$ ipython --no-banner

In [1]: import numpy as np

In [2]: np.set_printoptions(precision=1, suppress=True, linewidth=160, legacy="1.25")

In [3]: def rnd(a):
   ...:     return np.round(a, 1) + 0
   ...: 

In [4]: A = np.load("data.npy")

In [5]: A
Out[5]: 
array([[ -3,  -3,  -3,  -3],
       [ -3,  -6,  -6,  -6],
       [ -3,  -6,  -9,  -9],
       [ -3,  -6,  -9, -12]])

In [6]: w, V = np.linalg.eigh(A)

In [7]: x = np.array([2, -2, -1, 2])

In [8]: rnd(x @ A @ x / (x @ x)), rnd(w[0]), rnd(w[-1])
Out[8]: (-1.6, -24.9, -0.8)

In [9]: V * np.maximum(w, 0) @ V.T
Out[9]: 
array([[0., 0., 0., 0.],
       [0., 0., 0., 0.],
       [0., 0., 0., 0.],
       [0., 0., 0., 0.]])

In [10]: rnd(V * np.abs(w) @ V.T)
Out[10]: 
array([[ 3.,  3.,  3.,  3.],
       [ 3.,  6.,  6.,  6.],
       [ 3.,  6.,  9.,  9.],
       [ 3.,  6.,  9., 12.]])

In [11]: w, V = np.linalg.eigh(A)

In [12]: rnd(np.linalg.eigvalsh(A @ A))
Out[12]: array([  0.7,   1.6,   9. , 618.6])

In [13]: np.unique(w.round(6) + 0, return_counts=True)[1]
Out[13]: array([1, 1, 1, 1])

In [14]: mat = np.load("x.npy")

In [15]: mat
Out[15]: 
array([[1, 0, 0, 0, 0, 0],
       [0, 0, 1, 0, 0, 0],
       [0, 0, 0, 1, 0, 0],
       [0, 1, 0, 0, 0, 0],
       [0, 0, 0, 0, 0, 1],
       [0, 0, 0, 0, 1, 0]])

In [16]: q, R = np.linalg.qr(mat)

In [17]: np.trace(q @ q.T)
Out[17]: 6.0

In [18]: np.abs(np.diag(R))
Out[18]: array([1., 1., 1., 1., 1., 1.])

In [19]: feats = np.array([[6.0, 1.0, 1.0], [1.0, 6.0, 1.0], [1.0, 1.0, 6.0]])

In [20]: x = np.array([-3, 3, -2, -2, -3, 0])

In [21]: rhs = mat @ x

In [22]: b, lr = np.zeros(6), 1 / np.linalg.norm(mat, 2) ** 2

In [23]: for i in range(60):
    ...:     b -= lr * mat.T @ (mat @ b - rhs)
    ...:     if i % 10 == 0: print(i, round(np.linalg.norm(mat @ b - rhs), 1))
    ...: 
0 0.0
10 0.0
20 0.0
30 0.0
40 0.0
50 0.0

In [24]: b
Out[24]: array([-3.,  3., -2., -2., -3.,  0.])

In [25]: rnd(np.linalg.cond(mat))
Out[25]: 1.0

In [26]: w, V = np.linalg.eigh(feats)

In [27]: (w > 1e-8).sum(), (w < -1e-8).sum()
Out[27]: (3, 0)

In [28]: rnd(np.linalg.svd(feats, compute_uv=False))
Out[28]: array([8., 5., 5.])

In [29]: rnd(w.sum()), np.trace(feats)
Out[29]: (18.0, 18.0)

In [30]: rnd(w)
Out[30]: array([5., 5., 8.])

In [31]: rnd(V.T @ V)
Out[31]: 
array([[1., 0., 0.],
       [0., 1., 0.],
       [0., 0., 1.]])

In [32]: np.unique(w.round(6) + 0, return_counts=True)[1]
Out[32]: array([2, 1])

In [33]: E = np.array([[1.0, 3.0, 3.0, 7.0],
    ...:     [2.0, -5.0, 3.0, -4.0],
    ...:     [4.0, -2.0, 3.0, 4.0],
    ...:     [0.0, 0.0, 0.0, 2.0]])

In [34]: out = np.array([[6, 6], [2, 4]])

In [35]: cent = np.kron(out, E)

In [36]: cent.shape
Out[36]: (8, 8)

In [37]: np.linalg.matrix_rank(cent)
Out[37]: 8

In [38]: print(rnd(np.linalg.norm(cent, 2)), rnd(np.linalg.norm(out, 2) * np.linalg.norm(E, 2)))
97.9 97.9

In [39]: np.allclose(E, E.T)
Out[39]: False

In [40]: (E - E.T) / 2
Out[40]: 
array([[ 0. ,  0.5, -0.5,  3.5],
       [-0.5,  0. ,  2.5, -2. ],
       [ 0.5, -2.5,  0. ,  2. ],
       [-3.5,  2. , -2. ,  0. ]])

In [41]: np.trace(E)
Out[41]: 1.0

In [42]: rnd(np.linalg.det(E))
Out[42]: 114.0

In [43]: np.allclose(E @ E.T, E.T @ E)
Out[43]: False

In [44]: (E + E.T) / 2
Out[44]: 
array([[ 1. ,  2.5,  3.5,  3.5],
       [ 2.5, -5. ,  0.5, -2. ],
       [ 3.5,  0.5,  3. ,  2. ],
       [ 3.5, -2. ,  2. ,  2. ]])

In [45]: rnd(np.sort(np.abs(np.linalg.eigvals(E))))
Out[45]: array([2. , 2.1, 4.6, 5.8])

In [46]: C2 = E.T @ E

In [47]: print(np.linalg.matrix_rank(C2))
4

In [48]: (E @ E.T).shape
Out[48]: (4, 4)

In [49]: np.trace(C2), (E ** 2).sum()
Out[49]: (171.0, 171.0)

In [50]: x = np.array([1, -3, -3, 0])

In [51]: np.einsum("ij,j->i", E, x)
Out[51]: array([-17.,   8.,   1.,   0.])

In [52]: E @ (2 * x)
Out[52]: array([-34.,  16.,   2.,   0.])

In [53]: (E * x).sum(axis=1)
Out[53]: array([-17.,   8.,   1.,   0.])

In [54]: print((E @ x).argmax())
1

In [55]: F = 0.9 ** np.abs(np.subtract.outer(np.arange(2), np.arange(2)))

In [56]: print(F)
[[1.  0.9]
 [0.9 1. ]]

In [57]: # symmetric, so the eigenvalues are real

In [58]: w, V = np.linalg.eigh(F)

In [59]: x = np.array([4, 1])

In [60]: rnd(V * np.maximum(w, 0) @ V.T)
Out[60]: 
array([[1. , 0.9],
       [0.9, 1. ]])

In [61]: rnd(x @ F @ x)
Out[61]: 24.2

In [62]: rnd(np.linalg.eigvals(F))
Out[62]: array([1.9, 0.1])

In [63]: np.einsum("ii->", F)
Out[63]: 2.0

In [64]: rnd(np.einsum("ij,ji->", F, F))
Out[64]: 3.6

In [65]: rnd(np.poly(F))
Out[65]: array([ 1. , -2. ,  0.2])

In [66]: rnd(np.linalg.det(F.T))
Out[66]: 0.2

In [67]: rnd(np.linalg.norm(F, 2) / np.linalg.norm(F))
Out[67]: 1.0

In [68]: out = F / np.sqrt((F ** 2).mean(axis=1, keepdims=True))

In [69]: np.linalg.matrix_rank(out) == np.linalg.matrix_rank(F)
Out[69]: True

In [70]: rnd(out[0])
Out[70]: array([1.1, 0.9])

In [71]: rnd(F - F.mean(axis=1, keepdims=True))
Out[71]: 
array([[0.1, 0. ],
       [0. , 0.1]])
